>>> import numpy as np
>>> np.set_printoptions(precision=2, suppress=True, linewidth=100)
>>> M = np.load("dump.npy")
>>> print(M)
[[ 1.33 -0.98  2.23 -0.81 -0.88]
 [-0.14 -0.12  0.1   0.42  0.26]
 [-0.7   1.12 -2.08 -0.48  0.01]
 [ 0.56 -1.    1.82  0.54  0.07]
 [-0.35 -0.22  0.13  0.93  0.59]
 [ 1.33 -1.14  2.47 -0.57 -0.76]
 [ 0.07 -0.3   0.49  0.33  0.14]
 [-0.14 -0.12  0.1   0.42  0.26]
 [-1.4   0.96 -2.24  0.96  0.98]
 [-2.24  1.6  -3.68  1.44  1.52]
 [ 0.07 -0.3   0.49  0.33  0.14]
 [-0.63  0.3  -0.81  0.63  0.54]
 [-0.7   0.32 -0.88  0.72  0.61]]
>>> cen = M - M.mean(axis=0)
>>> left, sv, Vt = np.linalg.svd(cen, full_matrices=False)
>>> print(Vt[0] * np.sign(Vt[0, np.abs(Vt[0]).argmax()]))
[ 0.42 -0.35  0.77 -0.19 -0.25]
>>> def softmax(z):
...     e = np.exp(z - z.max(axis=-1, keepdims=True))
...     return e / e.sum(axis=-1, keepdims=True)
... 
>>> print(np.round(softmax(M[9] + 5), 2) + 0)
[0.01 0.36 0.   0.3  0.33]
>>> print(softmax(M).sum(axis=1))
[1. 1. 1. 1. 1. 1. 1. 1. 1. 1. 1. 1. 1.]
>>> scores = M @ M.T / np.sqrt(5)
>>> print(softmax(scores).round(6).argmax(axis=1))
[5 9 9 5 9 5 3 9 9 9 3 9 9]
>>> f, v = M[10], M[3]
>>> print(round(f @ f, 2))
0.46
>>> p = (f @ v) / (f @ f) * f
>>> print(v - p)
[ 0.35 -0.08  0.32 -0.47 -0.36]
>>> print(p)
[ 0.21 -0.92  1.5   1.01  0.43]
>>> print(np.linalg.matrix_rank(np.outer(f, v)))
1
>>> print(np.round(np.outer(f, v), 2) + 0)
[[ 0.04 -0.07  0.13  0.04  0.  ]
 [-0.17  0.3  -0.55 -0.16 -0.02]
 [ 0.27 -0.49  0.89  0.26  0.03]
 [ 0.18 -0.33  0.6   0.18  0.02]
 [ 0.08 -0.14  0.25  0.08  0.01]]
>>> print(round(float(np.linalg.norm(f + v) ** 2 + np.linalg.norm(f - v) ** 2), 2))
10.77
>>> print(round(np.trace(np.linalg.pinv(M) @ M), 2))
2.0
>>> print(np.linalg.lstsq(M[:-1].T, M[-1])[2])
2
>>> W2 = np.array([[-2, -1, 1, 3, -3, -3, -3, -3, 1, -1, -1],
...     [1, 3, -3, -2, -3, 3, 1, 3, 3, 2, 1]])
>>> F = np.repeat(W2, 31 // 2, axis=0)
>>> rng = np.random.default_rng(492772)
>>> F = F + 0.1 * rng.normal(size=F.shape)
>>> print(F)
[[-2.1  -0.94  1.05  3.01 -2.91 -2.97 -2.85 -3.03  1.19 -0.8  -1.03]
 [-1.9  -1.14  0.84  3.03 -3.22 -3.1  -2.95 -3.06  1.14 -1.05 -0.96]
 [-2.1  -0.94  1.19  2.95 -2.91 -3.1  -3.07 -2.97  0.92 -1.11 -0.91]
 [-2.08 -0.98  1.06  2.96 -2.98 -3.19 -2.95 -3.01  0.98 -0.97 -1.13]
 [-2.14 -1.12  1.05  2.9  -3.   -2.94 -3.02 -3.1   0.94 -1.   -1.1 ]
 [-2.02 -0.97  1.12  2.99 -2.97 -3.1  -3.12 -2.98  1.05 -0.96 -1.09]
 [-1.86 -1.18  1.08  2.89 -3.12 -2.89 -3.1  -2.93  1.04 -0.94 -1.11]
 [-1.92 -0.95  0.99  2.95 -3.05 -2.98 -2.89 -2.96  1.11 -1.1  -0.81]
 [-1.87 -0.96  1.06  3.03 -2.94 -2.88 -2.88 -3.15  0.98 -0.97 -1.  ]
 [-1.99 -1.01  1.15  2.97 -3.06 -2.96 -2.99 -2.99  1.11 -1.14 -0.89]
 [-2.11 -0.89  1.08  3.03 -3.04 -2.97 -2.96 -2.88  1.11 -0.93 -1.08]
 [-1.88 -0.99  0.89  3.02 -2.98 -3.05 -3.02 -3.09  1.04 -0.98 -1.1 ]
 [-1.91 -0.94  0.99  2.88 -3.06 -2.87 -3.03 -2.95  0.91 -1.12 -0.94]
 [-1.95 -1.12  0.96  3.07 -2.97 -2.91 -3.   -3.03  0.88 -0.88 -1.14]
 [-2.22 -1.2   0.97  3.1  -2.86 -3.09 -2.76 -3.15  0.96 -0.89 -0.93]
 [ 0.97  3.02 -2.93 -1.99 -2.94  2.93  1.15  2.98  3.08  2.15  0.95]
 [ 0.87  2.94 -3.04 -2.21 -2.82  2.99  0.8   3.11  2.97  2.12  1.05]
 [ 1.08  2.91 -2.91 -2.14 -3.09  3.1   1.08  2.92  2.99  1.93  0.91]
 [ 0.88  3.   -3.03 -1.93 -2.98  2.94  0.93  3.01  2.9   2.14  0.95]
 [ 1.02  3.08 -3.11 -2.   -3.06  2.97  1.09  3.01  3.14  1.99  1.15]
 [ 1.09  3.01 -3.01 -1.96 -2.99  2.9   0.91  3.17  3.05  2.05  1.  ]
 [ 0.94  2.96 -3.07 -1.97 -2.95  3.1   1.07  2.97  2.94  2.04  1.03]
 [ 1.04  2.98 -3.02 -2.09 -3.05  3.14  1.14  2.96  2.82  1.9   0.82]
 [ 1.07  3.1  -2.97 -1.94 -3.1   3.08  1.11  3.01  2.95  1.98  1.04]
 [ 0.92  2.93 -3.1  -1.9  -2.99  2.83  1.09  2.95  3.15  2.07  0.95]
 [ 0.97  2.99 -2.94 -2.06 -2.86  2.91  0.91  3.02  3.1   1.98  1.06]
 [ 0.97  3.02 -3.01 -2.06 -2.99  2.85  0.93  2.91  3.11  2.13  0.94]
 [ 1.1   2.92 -2.99 -1.97 -2.95  3.09  1.01  3.04  2.84  2.02  1.01]
 [ 1.16  3.03 -2.98 -1.98 -3.04  2.93  1.03  2.83  3.08  2.06  1.06]
 [ 0.93  3.08 -3.04 -2.07 -3.27  3.02  1.03  2.93  3.11  1.89  1.17]]
>>> cen = F - F.mean(axis=0)
>>> left, sv, Vt = np.linalg.svd(cen, full_matrices=False)
>>> print(np.abs(Vt[-1]))
[0.13 0.03 0.26 0.27 0.39 0.39 0.14 0.01 0.42 0.5  0.31]
>>> print(np.round(sv ** 2 / (sv ** 2).sum(), 2) + 0)
[1. 0. 0. 0. 0. 0. 0. 0. 0. 0. 0.]
>>> print(np.abs(left[:, 0]).argmax())
14
